$ python3 -q
>>> import numpy as np
>>> np.set_printoptions(precision=1, suppress=True, linewidth=200, legacy="1.25")
>>> def rnd(a):
...     return np.round(a, 1) + 0
... 
>>> f = np.array([1, 3, 3, 1, -1]) + 0.5
>>> A = np.eye(5) - 2 * np.outer(f, f) / (f @ f)
>>> print(rnd(A))
[[ 0.8 -0.4 -0.4 -0.2  0.1]
 [-0.4  0.2 -0.8 -0.4  0.1]
 [-0.4 -0.8  0.2 -0.4  0.1]
 [-0.2 -0.4 -0.4  0.8  0.1]
 [ 0.1  0.1  0.1  0.1  1. ]]
>>> out = np.linalg.inv(A)
>>> rnd(out)
array([[ 0.8, -0.4, -0.4, -0.2,  0.1],
       [-0.4,  0.2, -0.8, -0.4,  0.1],
       [-0.4, -0.8,  0.2, -0.4,  0.1],
       [-0.2, -0.4, -0.4,  0.8,  0.1],
       [ 0.1,  0.1,  0.1,  0.1,  1. ]])
>>> (np.abs(out) > 1e-9).astype(int)
array([[1, 1, 1, 1, 1],
       [1, 1, 1, 1, 1],
       [1, 1, 1, 1, 1],
       [1, 1, 1, 1, 1],
       [1, 1, 1, 1, 1]])
>>> rnd(np.linalg.slogdet(A)[0])
-1.0
>>> np.allclose(out, A.T)
True
>>> rnd(np.linalg.det(A) * np.linalg.det(out))
1.0
>>> rnd(np.linalg.cond(A))
1.0
>>> vals, vecs = np.linalg.eigh(out)
>>> rnd(vecs.T @ vecs)
array([[1., 0., 0., 0., 0.],
       [0., 1., 0., 0., 0.],
       [0., 0., 1., 0., 0.],
       [0., 0., 0., 1., 0.],
       [0., 0., 0., 0., 1.]])
>>> rnd(vecs @ np.diag(vals) @ vecs.T)
array([[ 0.8, -0.4, -0.4, -0.2,  0.1],
       [-0.4,  0.2, -0.8, -0.4,  0.1],
       [-0.4, -0.8,  0.2, -0.4,  0.1],
       [-0.2, -0.4, -0.4,  0.8,  0.1],
       [ 0.1,  0.1,  0.1,  0.1,  1. ]])
>>> rnd(vals)
array([-1.,  1.,  1.,  1.,  1.])
>>> vals.sum(), np.trace(out)
(3.0, 3.0)
>>> rnd(np.linalg.eigvalsh(out + 2 * np.eye(5)))
array([1., 3., 3., 3., 3.])
>>> F = np.load("x.npy")
>>> print(F)
[[-13.2 -20.2 -14.3]
 [ -9.5 -14.4 -10.1]
 [ -2.   -2.4  -2. ]
 [ -1.6  -1.8  -1.6]
 [ -1.4  -1.5  -1.5]
 [ -1.2  -1.2  -1.3]
 [ -0.2  -0.1  -0.4]
 [ -0.1   0.   -0.2]
 [ -0.1   0.   -0.2]
 [  0.1   0.    0.2]
 [  0.1   0.    0.3]
 [  0.2   0.    0.6]
 [  0.7   0.1   1.8]
 [  0.9   0.2   2.3]
 [  2.    1.1   4.9]
 [  3.4   2.4   7.9]
 [  3.8   2.8   8.6]
 [  4.3   3.4   9.8]
 [  5.3   4.4  11.7]
 [  5.8   5.   12.7]
 [  5.9   5.1  12.9]
 [  9.7   9.6  20.5]
 [  9.8   9.8  20.7]
 [ 11.1  11.3  23.1]
 [ 16.9  18.6  34. ]]
>>> Ac = F - F.mean(axis=0)
>>> U, sigma, VT = np.linalg.svd(Ac, full_matrices=False)
>>> rnd(sigma)
array([70.3, 10.8,  1. ])
>>> rnd(Ac.mean(axis=0))
array([0., 0., 0.])
>>> rnd((sigma ** 2).sum() ** 2 / (sigma ** 4).sum())
1.0
>>> print(rnd(np.abs(VT[-1])))
[0.9 0.4 0.2]
>>> np.abs(VT[0]).argmax()
2
>>> np.linalg.matrix_rank(Ac)
3
>>> rnd(sigma ** 2 / (sigma ** 2).sum())
array([1., 0., 0.])
>>> O, r_ = np.linalg.qr(F)
>>> rnd(O @ r_)
array([[-13.2, -20.2, -14.3],
       [ -9.5, -14.4, -10.1],
       [ -2. ,  -2.4,  -2. ],
       [ -1.6,  -1.8,  -1.6],
       [ -1.4,  -1.5,  -1.5],
       [ -1.2,  -1.2,  -1.3],
       [ -0.2,  -0.1,  -0.4],
       [ -0.1,   0. ,  -0.2],
       [ -0.1,   0. ,  -0.2],
       [  0.1,   0. ,   0.2],
       [  0.1,   0. ,   0.3],
       [  0.2,   0. ,   0.6],
       [  0.7,   0.1,   1.8],
       [  0.9,   0.2,   2.3],
       [  2. ,   1.1,   4.9],
       [  3.4,   2.4,   7.9],
       [  3.8,   2.8,   8.6],
       [  4.3,   3.4,   9.8],
       [  5.3,   4.4,  11.7],
       [  5.8,   5. ,  12.7],
       [  5.9,   5.1,  12.9],
       [  9.7,   9.6,  20.5],
       [  9.8,   9.8,  20.7],
       [ 11.1,  11.3,  23.1],
       [ 16.9,  18.6,  34. ]])
>>> print(rnd(O.T @ O))
[[1. 0. 0.]
 [0. 1. 0.]
 [0. 0. 1.]]
>>> def softmax(z):
...     e = np.exp(z - z.max(axis=-1, keepdims=True))
...     return e / e.sum(axis=-1, keepdims=True)
... 
>>> rnd(softmax(F[18]))
array([0., 0., 1.])
>>> rnd(softmax(F).sum(axis=1))
array([1., 1., 1., 1., 1., 1., 1., 1., 1., 1., 1., 1., 1., 1., 1., 1., 1., 1., 1., 1., 1., 1., 1., 1., 1.])
>>> scores = F @ F.T / np.sqrt(3)
>>> softmax(scores).round(6).argmax(axis=1)
array([ 0,  0,  0,  0,  0,  0,  0,  0,  0, 24, 24, 24, 24, 24, 24, 24, 24, 24, 24, 24, 24, 24, 24, 24, 24])
>>> Ac = (F - F.mean(axis=0)) / F.std(axis=0)
>>> rnd(Ac.std(axis=0))
array([1., 1., 1.])
>>> print(np.argwhere(np.abs(Ac) > 2))
[[ 0  0]
 [ 0  1]
 [ 1  1]
 [24  0]
 [24  1]
 [24  2]]
>>> beta = np.linalg.lstsq(np.delete(Ac, 1, axis=1), Ac[:, 1])[0]
>>> rnd(beta)
array([ 1.7, -0.7])
>>> feats = np.array([[3, 5, 6], [0, 2, 3], [2, 4, 5], [4, 6, 7], [0, 2, 3]])
>>> U, sigma, VT = np.linalg.svd(feats)
>>> np.argmax(sigma[:-1] / (sigma[1:] + 1e-6)) + 1
2
>>> out = U[:, :2] @ np.diag(sigma[:2]) @ VT[:2]
>>> rnd(np.abs(feats - out).max())
0.0
>>> np.linalg.matrix_rank(out)
2
>>> x0 = np.array([-1, 5, -3])
>>> feats @ np.ones(3)
array([14.,  5., 11., 17.,  5.])
>>> (feats @ x0).argmax()
3
>>> (feats * x0).sum(axis=1)
array([4, 1, 3, 5, 1])
>>> print(np.linalg.matrix_rank(feats, rtol=0.1))
2
>>> np.linalg.cond(feats) > 100
True
>>> print([round(float(x), 1) for x in np.linalg.svd(feats, compute_uv=False)[:3]])
[15.4, 1.9, 0.0]
>>> X = np.loadtxt("arr.csv", delimiter=",")
>>> X
array([[  0.4,  -0.1,  -0.3],
       [  1.2,  -1. ,  -1.4],
       [ -0.7,   0.4,  -2. ],
       [  0.7,  -0.4,  -0.1],
       [  1.6,  -0.6,   0. ],
       [  0. ,   0.8,  -0.8],
       [  1. ,   0.6,  -0.6],
       [ -0.1,   0.3,  -1.7],
       [ -1.5,  -0.1,   2.2],
       [ -1.7,   0.3,   0.4],
       [  0.3,   0. ,   0.8],
       [  0.5,   0. ,  -1. ],
       [  0.1,  -1.2,   1. ],
       [ -1.3,   0.5,  -0.2],
       [  0.7,   0.7,  -0.4],
       [  0.6,   1. ,  -0.2],
       [ -0.9,  -0.4,  -1. ],
       [ -0.2,   0. ,  -0.5],
       [ -1.9,  -0.3,  -0.3],
       [ -0.9,  -0.9,  -1.4],
       [-10. , -24. ,  -4. ],
       [  0. ,   0. ,   0.1],
       [  0.7,  -0.4,   1.3],
       [  0.3,  -1.6,   0.5],
       [  0.1,  -1.5,  -1.4],
       [  0.4,  -1. ,   0.2],
       [ -0.1,  -1.1,   0.6],
       [  0. ,  -0.2,   1. ],
       [ -0.6,   2.1,   0.9],
       [  1.4,   0.9,   0.7]])
>>> out = np.c_[X[:, :2] @ np.array([[-1, -2], [-2, 0]]), np.array([-4, 0, 8, -3, -4, 1, -7, 4, 2, -2, -9, 5, 8, 4, 4, -5, 2, -4, -3, 8, 7, 6, -2, 4, -1, -2, -8, -9, -6, 9])]
>>> print(rnd(out))
[[-0.2 -0.8 -4. ]
 [ 0.8 -2.4  0. ]
 [-0.1  1.4  8. ]
 [ 0.1 -1.4 -3. ]
 [-0.4 -3.2 -4. ]
 [-1.6  0.   1. ]
 [-2.2 -2.  -7. ]
 [-0.5  0.2  4. ]
 [ 1.7  3.   2. ]
 [ 1.1  3.4 -2. ]
 [-0.3 -0.6 -9. ]
 [-0.5 -1.   5. ]
 [ 2.3 -0.2  8. ]
 [ 0.3  2.6  4. ]
 [-2.1 -1.4  4. ]
 [-2.6 -1.2 -5. ]
 [ 1.7  1.8  2. ]
 [ 0.2  0.4 -4. ]
 [ 2.5  3.8 -3. ]
 [ 2.7  1.8  8. ]
 [58.  20.   7. ]
 [ 0.   0.   6. ]
 [ 0.1 -1.4 -2. ]
 [ 2.9 -0.6  4. ]
 [ 2.9 -0.2 -1. ]
 [ 1.6 -0.8 -2. ]
 [ 2.3  0.2 -8. ]
 [ 0.4  0.  -9. ]
 [-3.6  1.2 -6. ]
 [-3.2 -2.8  9. ]]
>>> np.linalg.matrix_rank(np.c_[X, out])
4
>>> rnd(np.linalg.norm(out - X @ np.linalg.lstsq(X, out)[0], axis=0))
array([ 0. ,  0. , 27.4])
>>> idx = out[:, 2] > np.median(out[:, 2])
>>> f = out[idx].mean(axis=0) - out[~idx].mean(axis=0)
>>> np.argsort(-np.abs(f).round(6), kind="stable")
array([2, 0, 1])
>>> rnd((((out - out.mean(axis=0)) @ f > 0) == idx).mean())
0.9
>>> Ac = (X - X.mean(axis=0)) / X.std(axis=0)
>>> np.argwhere(np.abs(Ac) > 2)
array([[ 8,  2],
       [20,  0],
       [20,  1],
       [20,  2]])
>>> beta = np.linalg.lstsq(np.delete(Ac, 1, axis=1), Ac[:, 1])[0]
>>> print(rnd(beta))
[0.8 0.2]
>>> print(np.count_nonzero(X))
82
>>> rnd(X.sum(axis=0))
array([ -9.9, -27.2,  -7.6])
>>> np.linalg.matrix_rank(X)
3
>>> X.shape
(30, 3)
>>> Z = np.sign(np.array([[2, 6, 9, 2], [5, 8, 3, 6], [1, 7, 4, 3], [5, 5, 5, 6]]))
>>> out = (np.tril(Z, -1) + np.eye(4)) @ (np.triu(Z, 1) + np.eye(4))
>>> vals = np.array([3, -1, -1, 1])
>>> E = np.rint(out * vals @ np.linalg.inv(out)) + 0
>>> print(E)
[[ 7. -4. -2.  2.]
 [ 8. -5. -4.  4.]
 [ 8. -4. -7.  6.]
 [ 8. -4. -8.  7.]]
>>> np.unravel_index(np.abs(E).argmax(), E.shape)
(1, 0)
>>> print(np.diff(E, axis=0))
[[ 1. -1. -2.  2.]
 [ 0.  1. -3.  2.]
 [ 0.  0. -1.  1.]]
>>> np.abs(E).max()
8.0
>>> f = np.array([2, 0, 2])
>>> print(np.polyval(f, E[0]))
[100.  34.  10.  10.]
>>> np.cross(E[0, :3], E[2, :3])
array([20., 33.,  4.])
>>> np.correlate(E[0], E[2], "full")
array([ 42., -73., -12.,  98., -38., -24.,  16.])
>>> x0 = np.array([-2, 2, -3, -2])
>>> y = E @ x0
>>> beta, lr = np.zeros(4), 1 / np.linalg.norm(E, 2) ** 2
>>> for i in range(3):
...     beta -= lr * E.T @ (E @ beta - y)
...     if i % 1 == 0: print(i, round(np.linalg.norm(E @ beta - y), 1))
... 
0 12.1
1 11.7
2 11.2
>>> rnd(np.linalg.cond(E))
377.8
>>> rnd(beta)
array([-1.1,  0.7,  0.5, -0.5])
>>> J = np.load("w.npy")
>>> J
array([[-2., -3., -3., -3.,  0.],
       [-3., -2., -3., -3.,  0.],
       [-3., -3., -2., -3.,  0.],
       [-3., -3., -3., -2.,  0.],
       [ 0.,  0.,  0.,  0., -2.]])
>>> x0 = np.array([1, 0, 1, 0, 1])
>>> y = J @ x0
>>> y
array([-5., -6., -5., -6., -2.])
>>> rnd(np.linalg.solve(J.T, J[2]))
array([0., 0., 1., 0., 0.])
>>> print(rnd(np.linalg.solve(J, y + J[:, 1])))
[1. 1. 1. 0. 1.]
>>> rnd(np.linalg.solve(J, J[:, 0]))
array([1., 0., 0., 0., 0.])
